$ python -q
>>> import numpy as np
>>> from numpy import linalg as LA
>>> np.set_printoptions(suppress=True, linewidth=160)
>>> def rnd(a):
...     return np.round(a, 3) + 0
... 
>>> F = np.load("run4.npy")
>>> rnd(F)
array([[0.306, 0.034, 0.034, 0.034, 0.034, 0.306, 0.306, 0.102, 0.102],
       [0.034, 0.004, 0.004, 0.004, 0.004, 0.034, 0.034, 0.011, 0.011],
       [0.034, 0.004, 0.004, 0.004, 0.004, 0.034, 0.034, 0.011, 0.011],
       [0.034, 0.004, 0.004, 0.004, 0.004, 0.034, 0.034, 0.011, 0.011],
       [0.034, 0.004, 0.004, 0.004, 0.004, 0.034, 0.034, 0.011, 0.011],
       [0.306, 0.034, 0.034, 0.034, 0.034, 0.306, 0.306, 0.102, 0.102],
       [0.306, 0.034, 0.034, 0.034, 0.034, 0.306, 0.306, 0.102, 0.102],
       [0.102, 0.011, 0.011, 0.011, 0.011, 0.102, 0.102, 0.034, 0.034],
       [0.102, 0.011, 0.011, 0.011, 0.011, 0.102, 0.102, 0.034, 0.034]])
>>> rng = np.random.default_rng(49824)
>>> idx = rng.permutation(9)
>>> idx
array([3, 8, 7, 1, 0, 5, 2, 4, 6])
>>> M2 = F[idx][:, idx]
>>> rnd(M2)
array([[0.004, 0.011, 0.011, 0.004, 0.034, 0.034, 0.004, 0.004, 0.034],
       [0.011, 0.034, 0.034, 0.011, 0.102, 0.102, 0.011, 0.011, 0.102],
       [0.011, 0.034, 0.034, 0.011, 0.102, 0.102, 0.011, 0.011, 0.102],
       [0.004, 0.011, 0.011, 0.004, 0.034, 0.034, 0.004, 0.004, 0.034],
       [0.034, 0.102, 0.102, 0.034, 0.306, 0.306, 0.034, 0.034, 0.306],
       [0.034, 0.102, 0.102, 0.034, 0.306, 0.306, 0.034, 0.034, 0.306],
       [0.004, 0.011, 0.011, 0.004, 0.034, 0.034, 0.004, 0.004, 0.034],
       [0.004, 0.011, 0.011, 0.004, 0.034, 0.034, 0.004, 0.004, 0.034],
       [0.034, 0.102, 0.102, 0.034, 0.306, 0.306, 0.034, 0.034, 0.306]])
>>> rnd(LA.det(M2)), rnd(LA.det(F[idx]))
(np.float64(0.0), np.float64(0.0))
>>> W1 = np.array([[1, 5, 5],
...     [-5, -4, 2],
...     [-5, -3, 1],
...     [0, -4, 5],
...     [2, 0, -4],
...     [1, 4, -4],
...     [-2, -4, -4],
...     [3, 4, -4],
...     [5, -1, -5]])
>>> c = np.array([3, 0, -1])
>>> hid = np.maximum(F @ W1 + c, 0)
>>> (hid > 0).astype(int)
array([[1, 1, 0],
       [1, 1, 0],
       [1, 1, 0],
       [1, 1, 0],
       [1, 1, 0],
       [1, 1, 0],
       [1, 1, 0],
       [1, 1, 0],
       [1, 1, 0]])
>>> LA.matrix_rank(hid)
np.int64(2)
>>> rnd(hid)
array([[3.543, 1.46 , 0.   ],
       [3.06 , 0.162, 0.   ],
       [3.06 , 0.162, 0.   ],
       [3.06 , 0.162, 0.   ],
       [3.06 , 0.162, 0.   ],
       [3.543, 1.46 , 0.   ],
       [3.543, 1.46 , 0.   ],
       [3.181, 0.487, 0.   ],
       [3.181, 0.487, 0.   ]])
>>> Z = np.array([[9, -4], [-3, -8], [5, -5]])
>>> (hid @ Z).round(6).argmax(axis=1)
array([0, 0, 0, 0, 0, 0, 0, 0, 0])
>>> rnd(hid @ Z)
array([[ 27.509, -25.857],
       [ 27.057, -13.54 ],
       [ 27.057, -13.54 ],
       [ 27.057, -13.54 ],
       [ 27.057, -13.54 ],
       [ 27.509, -25.857],
       [ 27.509, -25.857],
       [ 27.17 , -16.619],
       [ 27.17 , -16.619]])
>>> M2 = hid / LA.norm(hid, axis=1)
Traceback (most recent call last):
  File "<python-input-21>", line 1, in <module>
    M2 = hid / LA.norm(hid, axis=1)
         ~~~~^~~~~~~~~~~~~~~~~~~~~~
ValueError: operands could not be broadcast together with shapes (9,3) (9,) 
>>> M2 = hid / LA.norm(hid, axis=1, keepdims=True)
>>> cov = M2 @ M2.T
>>> np.argwhere(np.triu(np.abs(cov) > 0.95, 1))
array([[0, 5],
       [0, 6],
       [0, 7],
       [0, 8],
       [1, 2],
       [1, 3],
       [1, 4],
       [1, 7],
       [1, 8],
       [2, 3],
       [2, 4],
       [2, 7],
       [2, 8],
       [3, 4],
       [3, 7],
       [3, 8],
       [4, 7],
       [4, 8],
       [5, 6],
       [5, 7],
       [5, 8],
       [6, 7],
       [6, 8],
       [7, 8]])
>>> (np.abs(cov) > 0.9).astype(int)
array([[1, 1, 1, 1, 1, 1, 1, 1, 1],
       [1, 1, 1, 1, 1, 1, 1, 1, 1],
       [1, 1, 1, 1, 1, 1, 1, 1, 1],
       [1, 1, 1, 1, 1, 1, 1, 1, 1],
       [1, 1, 1, 1, 1, 1, 1, 1, 1],
       [1, 1, 1, 1, 1, 1, 1, 1, 1],
       [1, 1, 1, 1, 1, 1, 1, 1, 1],
       [1, 1, 1, 1, 1, 1, 1, 1, 1],
       [1, 1, 1, 1, 1, 1, 1, 1, 1]])
>>> rnd(LA.norm(M2, axis=1))
array([1., 1., 1., 1., 1., 1., 1., 1., 1.])
>>> K = np.array([[-14, -12, -2, 4, -19],
...     [-6, 0, 3, 1, 7],
...     [12, 6, -3, -7, 2],
...     [-10, -9, -4, -10, -14],
...     [8, -3, 2, -2, 3],
...     [1, 15, 1, 9, 13],
...     [-2, -6, 1, 9, -8],
...     [-18, -3, -6, -12, -12],
...     [-5, -3, 7, 17, 6]])
>>> K
array([[-14, -12,  -2,   4, -19],
       [ -6,   0,   3,   1,   7],
       [ 12,   6,  -3,  -7,   2],
       [-10,  -9,  -4, -10, -14],
       [  8,  -3,   2,  -2,   3],
       [  1,  15,   1,   9,  13],
       [ -2,  -6,   1,   9,  -8],
       [-18,  -3,  -6, -12, -12],
       [ -5,  -3,   7,  17,   6]])
>>> rk = LA.matrix_rank(K)
>>> rk
np.int64(4)
>>> null = LA.svd(K)[2][rk:].T
>>> LA.matrix_rank(K.T @ K), LA.matrix_rank(K @ K.T)
(np.int64(4), np.int64(4))
>>> rnd(null @ null.T)
array([[ 0.   ,  0.   ,  0.   ,  0.   ,  0.   ],
       [ 0.   ,  0.118,  0.294, -0.059, -0.118],
       [ 0.   ,  0.294,  0.735, -0.147, -0.294],
       [ 0.   , -0.059, -0.147,  0.029,  0.059],
       [ 0.   , -0.118, -0.294,  0.059,  0.118]])
>>> [int(LA.matrix_rank(K[:, :j + 1])) for j in range(5)]
[1, 2, 3, 4, 4]
>>> np.allclose(K @ null, 0)
True
>>> rnd(K @ null)
array([[0.],
       [0.],
       [0.],
       [0.],
       [0.],
       [0.],
       [0.],
       [0.],
       [0.]])
>>> K.sum(axis=0)
array([-34, -15,  -1,   9, -22])
>>> LA.matrix_rank(K)
np.int64(4)
>>> K.sum(axis=1)
array([-43,   5,  10, -47,   8,  39,  -6, -51,  22])
>>> np.diff(K, axis=0)
array([[  8,  12,   5,  -3,  26],
       [ 18,   6,  -6,  -8,  -5],
       [-22, -15,  -1,  -3, -16],
       [ 18,   6,   6,   8,  17],
       [ -7,  18,  -1,  11,  10],
       [ -3, -21,   0,   0, -21],
       [-16,   3,  -7, -21,  -4],
       [ 13,   0,  13,  29,  18]])
>>> np.unravel_index(np.abs(K).argmax(), K.shape)
(np.int64(0), np.int64(4))
>>> rnd(K.mean(axis=0))
array([-3.778, -1.667, -0.111,  1.   , -2.444])
